>>> import numpy as np
>>> np.set_printoptions(suppress=True, linewidth=160)
>>> def tidy(a):
...     return np.round(a, 1) + 0
... 
>>> K = np.array([[3, 0, 1], [0, 3, 0], [1, 0, 3]])
>>> K
array([[3, 0, 1],
       [0, 3, 0],
       [1, 0, 3]])
>>> vals, evecs = np.linalg.eig(K)
>>> vals
array([4., 2., 3.])
>>> tidy(np.sort(np.linalg.eigvals(K.T)))
array([2., 3., 4.])
>>> K @ evecs[:, 0] - vals[0] * evecs[:, 0]
array([0., 0., 0.])
>>> np.prod(vals)
np.float64(24.0)
>>> vals, evecs = np.linalg.eigh(K)
>>> tidy(np.abs(evecs[:, -1]))
array([0.7, 0. , 0.7])
>>> tidy(np.linalg.svd(K, compute_uv=False))
array([4., 3., 2.])
>>> tidy(evecs.T @ K @ evecs)
array([[2., 0., 0.],
       [0., 3., 0.],
       [0., 0., 4.]])
>>> vals.sum(), np.trace(K)
(np.float64(9.0), np.int64(9))
>>> x = np.array([-1, -3, 2])
>>> target = K @ x
>>> target
array([-1, -9,  5])
>>> tidy(np.linalg.solve(K.T, K[2]))
array([0., 0., 1.])
>>> tidy(np.linalg.solve(K, -2 * target))
array([ 2.,  6., -4.])
>>> tidy(np.linalg.solve(K, K[:, 1]))
array([0., 1., 0.])
>>> x = np.array([-2, -3, 1])
>>> target = K @ x
>>> b, lr = np.zeros(3), 1 / np.linalg.norm(K, 2) ** 2
>>> for i in range(150):
...     b -= lr * K.T @ (K @ b - target)
...     if i % 50 == 0: print(i, round(np.linalg.norm(K @ b - target), 1))
... 
0 5.1
50 0.0
100 0.0
>>> b
array([-2., -3.,  1.])
>>> q = K.astype(float).copy()
>>> for j in range(3):
...     q[:, j] -= q[:, :j] @ (q[:, :j].T @ q[:, j])
...     q[:, j] /= np.linalg.norm(q[:, j])
... 
>>> tidy(q.T @ K)
array([[3.2, 0. , 1.9],
       [0. , 3. , 0. ],
       [0. , 0. , 2.5]])
>>> tidy(q.T @ q)
array([[1., 0., 0.],
       [0., 1., 0.],
       [0., 0., 1.]])
>>> E = np.array([[9, 3, 3, 0, 6],
...     [3, 2, 1, 0, 4],
...     [3, 1, 1, 0, 2],
...     [0, 0, 0, 0, 0],
...     [6, 4, 2, 0, 8]])
>>> E
array([[9, 3, 3, 0, 6],
       [3, 2, 1, 0, 4],
       [3, 1, 1, 0, 2],
       [0, 0, 0, 0, 0],
       [6, 4, 2, 0, 8]])
>>> # splits into 2 blocks
>>> U, sv, Vh = np.linalg.svd(E)
>>> np.argmax(sv[:-1] / (sv[1:] + 1e-6)) + 1
np.int64(2)
>>> Y = U[:, :2] @ np.diag(sv[:2]) @ Vh[:2]
>>> print(tidy(np.abs(E - Y).max()))
0.0
>>> np.linalg.matrix_rank(Y)
np.int64(2)
>>> tidy(np.linalg.norm(E - Y) / np.linalg.norm(E))
np.float64(0.0)
>>> M = np.load("sample1.npy")
>>> M
array([[ 10.7,  -1. ,  -8.6],
       [ 12. ,   1.1,  -9.7],
       [  8.9,   0.7,  -9.9],
       [  9.2,  -1.1, -10.8],
       [  9.8,   1.6,  -8.8],
       [ 12. ,  -0.1,  -9.8],
       [  9.7,   1.4,  -8.7],
       [  8.1,   0.9, -10.5],
       [ 10. ,   2. , -11.5],
       [ 11.8,  -1.8, -11.4]])
>>> cen = M - M.mean(axis=0)
>>> evecs = np.linalg.svd(cen)[2][:1]
>>> Y = cen - cen @ evecs.T @ evecs
>>> print(tidy(np.diag(evecs.T @ evecs)))
[0.5 0.4 0. ]
>>> tidy(np.cov(cen @ evecs.T, rowvar=False))
np.float64(2.4)
>>> np.linalg.norm(Y, axis=1).round(6).argmax()
np.int64(8)
>>> tidy((cen @ evecs.T).std(axis=0))
array([1.5])
>>> tidy(Y.std(axis=0))
array([0.7, 0.8, 1. ])
>>> x = np.array([2, -3, 1])
>>> M @ np.eye(3)[2]
array([ -8.6,  -9.7,  -9.9, -10.8,  -8.8,  -9.8,  -8.7, -10.5, -11.5, -11.4])
>>> tidy(M @ x)
array([15.8, 11. ,  5.8, 10.9,  6. , 14.5,  6.5,  3. ,  2.5, 17.6])
>>> U, sv, Vh = np.linalg.svd(M)
>>> tidy(sv)
array([45.3,  4.1,  3.5])
>>> np.argmax(sv[:-1] / (sv[1:] + 1e-6)) + 1
np.int64(1)
>>> Y = U[:, :1] @ np.diag(sv[:1]) @ Vh[:1]
>>> print(tidy(Y))
[[  9.8   0.3  -9.5]
 [ 11.    0.4 -10.7]
 [  9.5   0.3  -9.3]
 [ 10.1   0.3  -9.8]
 [  9.5   0.3  -9.2]
 [ 11.1   0.4 -10.8]
 [  9.4   0.3  -9.1]
 [  9.4   0.3  -9.2]
 [ 10.9   0.4 -10.6]
 [ 11.7   0.4 -11.4]]
>>> np.linalg.matrix_rank(M, rtol=0.05)
np.int64(3)
>>> tidy(np.linalg.norm(M - Y) / np.linalg.norm(M))
np.float64(0.1)
>>> A = np.array([[5, 2, 5, 3, 2], [3, 4, 1, 3, 2], [4, 5, 2, 1, 5], [5, 4, 3, 4, 3]])
>>> A
array([[5, 2, 5, 3, 2],
       [3, 4, 1, 3, 2],
       [4, 5, 2, 1, 5],
       [5, 4, 3, 4, 3]])
>>> rng = np.random.default_rng(81239)
>>> Y = A + rng.integers(-2, 3, (4, 3)) @ rng.integers(-2, 3, (3, 5))
>>> Y
array([[ 0,  6,  9,  4, 12],
       [ 6, -2, -2,  4, -8],
       [ 4, -1,  2,  5,  1],
       [-3,  2,  7,  8,  7]])
>>> np.abs(Y - A).sum(axis=1)
array([24, 23, 14, 22])
>>> print(Y - A)
[[ -5   4   4   1  10]
 [  3  -6  -3   1 -10]
 [  0  -6   0   4  -4]
 [ -8  -2   4   4   4]]
>>> tidy(np.linalg.svd(Y - A, compute_uv=False))
array([19.5, 10.6,  2.2,  0. ])
>>> f = np.array([0, 2, 2])
>>> np.convolve(A[2], f)
array([ 0,  8, 18, 14,  6, 12, 10])
>>> np.correlate(A[2], A[1], "full")
array([ 8, 22, 23, 29, 47, 39, 15, 23, 15])
>>> print(np.cross(A[2, :3], A[1, :3]))
[-3  2  1]
>>> np.array([np.convolve(row, f, "same") for row in A])
array([[10, 14, 14, 16, 10],
       [ 6, 14, 10,  8, 10],
       [ 8, 18, 14,  6, 12],
       [10, 18, 14, 14, 14]])
>>> Y = np.array([[-2, 1, 0], [2, 0, -1]])
>>> basis = np.kron(Y, A)
>>> tidy(np.linalg.norm(basis, 2)), tidy(np.linalg.norm(Y, 2) * np.linalg.norm(A, 2))
(np.float64(45.4), np.float64(45.4))
>>> basis.shape
(8, 15)
>>> def softmax(z):
...     e = np.exp(z - z.max(axis=-1, keepdims=True))
...     return e / e.sum(axis=-1, keepdims=True)
... 
>>> tidy(softmax(A[0] + -3))
array([0.4, 0. , 0.4, 0.1, 0. ])
>>> tidy(softmax(A).sum(axis=1))
array([1., 1., 1., 1.])
>>> tidy(softmax(A[0]))
array([0.4, 0. , 0.4, 0.1, 0. ])
>>> tidy(softmax(10 * A[0]))
array([0.5, 0. , 0.5, 0. , 0. ])
>>> scores = A @ A.T / np.sqrt(5)
>>> print(softmax(scores).round(6).argmax(axis=1))
[0 3 2 3]
>>> tidy(softmax(scores + np.triu(np.full(scores.shape, -np.inf), 1)))
array([[1. , 0. , 0. , 0. ],
       [0.7, 0.3, 0. , 0. ],
       [0. , 0. , 1. , 0. ],
       [0. , 0. , 0. , 1. ]])
>>> np.diff(A, axis=0)
array([[-2,  2, -4,  0,  0],
       [ 1,  1,  1, -2,  3],
       [ 1, -1,  1,  3, -2]])
>>> A.sum(axis=0)
array([17, 15, 11, 11, 12])
>>> tidy(np.linalg.svd(A, compute_uv=False))
array([15.1,  4.1,  2.5,  0.4])
>>> tidy(A.mean(axis=0))
array([4.2, 3.8, 2.8, 2.8, 3. ])
>>> A[:, 5]
Traceback (most recent call last):
  File "<python-input-88>", line 1, in <module>
    A[:, 5]
    ~^^^^^^
IndexError: index 5 is out of bounds for axis 1 with size 5
>>> np.abs(A).max()
np.int64(5)
>>> A.shape
(4, 5)
>>> np.linalg.matrix_rank(A)
np.int64(4)
>>> W0 = np.loadtxt("x.csv", delimiter=",")
>>> tidy(W0)
array([[-0.6,  0.3,  0.9,  0.9,  0.1, -1.4],
       [-0.4, -0.6,  0.9, -1.6,  0.1, -0.4],
       [-1.1,  1. , -0.3, -0.3,  1.2,  0.5],
       [ 1.1,  1.4,  0.9, -0.3, -0.1,  0.2],
       [-0.5,  0.8, -0.9, -0.6, -1.2, -0.6],
       [-0.9,  0. ,  0.8,  0.4, -1. ,  1.1]])
>>> Y = A[0, 0] * A[1:] - np.outer(A[1:, 0], A[0])
>>> Y
array([[  0,  14, -10,   6,   4],
       [  0,  17, -10,  -7,  17],
       [  0,  10, -10,   5,   5]])
>>> A[:, 0] / A[0, 0]
array([1. , 0.6, 0.8, 1. ])
>>> np.flatnonzero(~Y.round(6).any(axis=1))
array([], dtype=int64)
>>> np.linalg.matrix_rank(Y), np.linalg.matrix_rank(A)
(np.int64(3), np.int64(4))
>>> L = np.linalg.cholesky(K)
>>> np.linalg.eigvalsh(K).min() > 0
np.True_
>>> tidy(np.diag(L) ** 2)
array([3. , 3. , 2.7])
>>> print(tidy(K / np.sqrt(np.outer(np.diag(K), np.diag(K)))))
[[1.  0.  0.3]
 [0.  1.  0. ]
 [0.3 0.  1. ]]
>>> F = np.array([[2, 3, 1, 2, 3, 2],
...     [3, 4, 5, 3, 4, 1],
...     [1, 5, 4, 3, 2, 5],
...     [2, 3, 3, 0, 0, 1],
...     [3, 4, 2, 0, 0, 4],
...     [2, 1, 5, 1, 4, 4]])
>>> # symmetric, so the eigenvalues are real
>>> vals, evecs = np.linalg.eigh(E)
>>> x = np.array([3, -2, 3, -2, 1])
>>> print(tidy(evecs * np.abs(vals) @ evecs.T))
[[9. 3. 3. 0. 6.]
 [3. 2. 1. 0. 4.]
 [3. 1. 1. 0. 2.]
 [0. 0. 0. 0. 0.]
 [6. 4. 2. 0. 8.]]
>>> (np.sign(evecs[:, -1].round(6)) == np.sign(evecs[0, -1].round(6))).astype(int)
array([1, 1, 1, 0, 1])
>>> f = np.array([0, -8, 4, 2, 4, 8])
>>> Y = F + np.outer(f, np.eye(6)[5])
>>> np.linalg.matrix_rank(Y - F)
np.int64(1)
>>> Y
array([[ 2.,  3.,  1.,  2.,  3.,  2.],
       [ 3.,  4.,  5.,  3.,  4., -7.],
       [ 1.,  5.,  4.,  3.,  2.,  9.],
       [ 2.,  3.,  3.,  0.,  0.,  3.],
       [ 3.,  4.,  2.,  0.,  0.,  8.],
       [ 2.,  1.,  5.,  1.,  4., 12.]])
>>> f, g = Y[3], Y[1]
>>> f @ f
np.float64(31.0)
>>> p = (f @ g) / (f @ f) * f
>>> tidy(g - p)
array([ 2.2,  2.8,  3.8,  3. ,  4. , -8.2])
>>> tidy(p)
array([0.8, 1.2, 1.2, 0. , 0. , 1.2])
>>> X = np.loadtxt("test3.csv", delimiter=",")
>>> X
array([[0., 6., 2., 0., 2.],
       [6., 0., 0., 0., 0.],
       [2., 0., 0., 0., 0.],
       [0., 0., 0., 0., 0.],
       [2., 0., 0., 0., 0.]])
>>> # symmetric, so the eigenvalues are real
>>> Y = np.array([[4, -4, 4], [5, -5, -4]])
>>> basis = np.kron(Y, X)
>>> np.linalg.matrix_rank(basis)
np.int64(4)
>>> print(tidy(np.linalg.norm(basis, 2)), tidy(np.linalg.norm(Y, 2) * np.linalg.norm(X, 2)))
60.3 60.3
>>> basis.shape
(10, 15)
>>> np.argsort(-np.linalg.norm(X, axis=0).round(6), kind="stable")[:3]
array([0, 1, 2])
>>> tidy(np.linalg.norm(X, 2) / np.linalg.norm(X))
np.float64(0.7)
>>> np.allclose(X, X.T)
True
>>> print(tidy(np.abs(np.linalg.eigvals(X)).max()))
6.6
>>> tidy(np.sort(np.abs(np.linalg.eigvals(X))))
array([0. , 0. , 0. , 6.6, 6.6])
>>> print(X @ X)
[[44.  0.  0.  0.  0.]
 [ 0. 36. 12.  0. 12.]
 [ 0. 12.  4.  0.  4.]
 [ 0.  0.  0.  0.  0.]
 [ 0. 12.  4.  0.  4.]]
>>> U, sv, Vh = np.linalg.svd(X)
>>> evecs = Vh[:(sv > 1e-8).sum()]
>>> x = X[1] + -1 * X[4] + rng.integers(2) * np.eye(5)[4]
>>> x
array([4., 0., 0., 0., 1.])
>>> tidy(np.linalg.norm(x - evecs.T @ evecs @ x))
np.float64(1.0)
>>> np.allclose(evecs.T @ evecs @ x, x)
False
>>> tidy(evecs.T @ evecs)
array([[1. , 0. , 0. , 0. , 0. ],
       [0. , 0.8, 0.3, 0. , 0.3],
       [0. , 0.3, 0.1, 0. , 0.1],
       [0. , 0. , 0. , 0. , 0. ],
       [0. , 0.3, 0.1, 0. , 0.1]])
>>> Y = X + rng.integers(-2, 3, (5, 2)) @ rng.integers(-2, 3, (2, 5))
>>> Y
array([[-1.,  8.,  2.,  0.,  8.],
       [ 9., -6., -4., -4., -2.],
       [ 1.,  2.,  2.,  2., -2.],
       [ 1., -2., -3., -3.,  6.],
       [ 1.,  2.,  1.,  1.,  2.]])
>>> tidy(np.linalg.svd(Y - X, compute_uv=False))
array([10.9,  9.5,  0. ,  0. ,  0. ])
>>> mat = np.load("a.npy")
>>> mat
array([[7, 3, 0],
       [8, 8, 0],
       [0, 7, 0]])
>>> np.linalg.cond(mat) > 100
np.True_
>>> np.linalg.matrix_rank(mat, rtol=0.1)
np.int64(2)
>>> print(tidy(np.linalg.norm(mat, 2) / np.linalg.norm(mat)))
0.9
>>> rank = np.linalg.matrix_rank(mat)
>>> rank
np.int64(2)
>>> null = np.linalg.svd(mat)[2][rank:].T
>>> [int(np.linalg.matrix_rank(mat[:i])) for i in range(1, len(mat) + 1)]
[1, 2, 2]
>>> print(np.linalg.matrix_rank(mat.T @ mat), np.linalg.matrix_rank(mat @ mat.T))
2 2
>>> np.allclose(mat @ null, 0)
True
>>> mat @ null
array([[0.],
       [0.],
       [0.]])
>>> null @ null.T
array([[0., 0., 0.],
       [0., 0., 0.],
       [0., 0., 1.]])
>>> tidy(np.linalg.norm(mat, 1)), tidy(np.linalg.norm(mat, np.inf))
(np.float64(18.0), np.float64(16.0))
>>> print(tidy(np.linalg.norm(mat[2], 1)), tidy(np.linalg.norm(mat[2], np.inf)))
7.0 7.0
>>> tidy(np.linalg.norm(mat, axis=0))
array([10.6, 11. ,  0. ])
>>> print(tidy(np.linalg.det(2 * mat)), tidy(np.linalg.det(mat)))
0.0 0.0
>>> np.einsum("ii->", mat)
np.int64(15)
>>> tidy(np.linalg.eigvals(mat))
array([ 0. , 12.4,  2.6])
>>> np.einsum("ij,ji->", mat, mat)
np.int64(161)
>>> tidy(np.linalg.det(mat.T))
np.float64(0.0)
